% ipython --no-banner

In [1]: import numpy as np

In [2]: np.set_printoptions(precision=1, suppress=True, linewidth=200)

In [3]: def rd(a):
   ...:     return np.round(a, 1) + 0
   ...: 

In [4]: K = np.loadtxt("w.csv", delimiter=",")

In [5]: K
Out[5]: 
array([[ 2.,  3.,  4.,  5.,  6.,  7.],
       [ 8.,  9., 10., 11., 12., 13.],
       [14., 15., 16., 17., 18., 19.],
       [20., 21., 22., 23., 24., 25.],
       [26., 27., 28., 29., 30., 31.]])

In [6]: # looks like rank 2

In [7]: np.abs(np.diag(np.linalg.qr(K)[1])) > 1e-9
Out[7]: array([ True,  True, False, False, False])

In [8]: np.linalg.inv(K)
LinAlgError: Last 2 dimensions of the array must be square


In [9]: rd(np.trace(np.linalg.pinv(K) @ K))
Out[9]: np.float64(2.0)

In [10]: np.linalg.lstsq(K[:-1].T, K[-1])[2]
Out[10]: np.int32(2)

In [11]: np.allclose(K[:-1].T @ np.linalg.lstsq(K[:-1].T, K[-1])[0], K[-1])
Out[11]: True

In [12]: np.unique(K.round(6), axis=0).shape
Out[12]: (5, 6)

In [13]: rank = np.linalg.matrix_rank(K)

In [14]: rank
Out[14]: np.int64(2)

In [15]: null = np.linalg.svd(K)[2][rank:].T

In [16]: null.shape
Out[16]: (6, 4)

In [17]: [int(np.linalg.matrix_rank(K[:i])) for i in range(1, len(K) + 1)]
Out[17]: [1, 2, 2, 2, 2]

In [18]: rd(K @ null)
Out[18]: 
array([[0., 0., 0., 0.],
       [0., 0., 0., 0.],
       [0., 0., 0., 0.],
       [0., 0., 0., 0.],
       [0., 0., 0., 0.]])

In [19]: M = np.loadtxt("mat.csv", delimiter=",")

In [20]: M
Out[20]: 
array([[2.2, 4.7, 3.7],
       [4.1, 6.1, 3.1],
       [4.6, 5.5, 3.6],
       [5. , 6.6, 3.4],
       [1.8, 7.1, 5.1],
       [4.1, 7.3, 0.9],
       [3.2, 6.4, 3.8],
       [4.5, 7.9, 3.4],
       [3.7, 6.9, 3.1],
       [2.7, 6. , 4. ],
       [2.9, 6.2, 3.3],
       [1.7, 5.7, 2.5],
       [2.9, 6. , 3.4],
       [1. , 8.1, 2.2],
       [3.2, 6.6, 3.8],
       [3.1, 5. , 2.7],
       [1.9, 6.3, 3.2],
       [4.3, 6.8, 2.1],
       [3.1, 5.6, 2.3],
       [3.5, 6.5, 4.2],
       [3.2, 6. , 2.9],
       [2.6, 7. , 3.1]])

In [21]: d = np.linalg.norm(M[:, None] - M[None], axis=-1)

In [22]: d.shape
Out[22]: (22, 22)

In [23]: np.linalg.matrix_rank(d ** 2)
Out[23]: np.int64(5)

In [24]: d[7].round(6).argsort(kind="stable")[:4]
Out[24]: array([ 7,  8,  3, 17])

In [25]: d.mean(axis=1).argmax()
Out[25]: np.int64(13)

In [26]: rd(np.linalg.norm(M - M.mean(axis=0), axis=1))
Out[26]: array([2. , 1. , 1.7, 1.9, 2.5, 2.6, 0.6, 2. , 0.8, 1. , 0.3, 1.7, 0.5, 2.9, 0.7, 1.5, 1.3, 1.6, 1.2, 1.1, 0.5, 0.8])

In [27]: Xc = M - M.mean(axis=0)

In [28]: U, s, VT = np.linalg.svd(Xc, full_matrices=False)

In [29]: rd(np.abs(VT[-1]))
Out[29]: array([0.1, 0.8, 0.7])

In [30]: np.searchsorted(np.cumsum(s ** 2) / (s ** 2).sum(), 0.9) + 1
Out[30]: np.int64(3)

In [31]: rd(s ** 2 / (s ** 2).sum())
Out[31]: array([0.4, 0.3, 0.2])

In [32]: np.abs(U[:, 0]).argmax()
Out[32]: np.int64(4)

In [33]: np.abs(VT[0]).argmax()
Out[33]: np.int64(0)
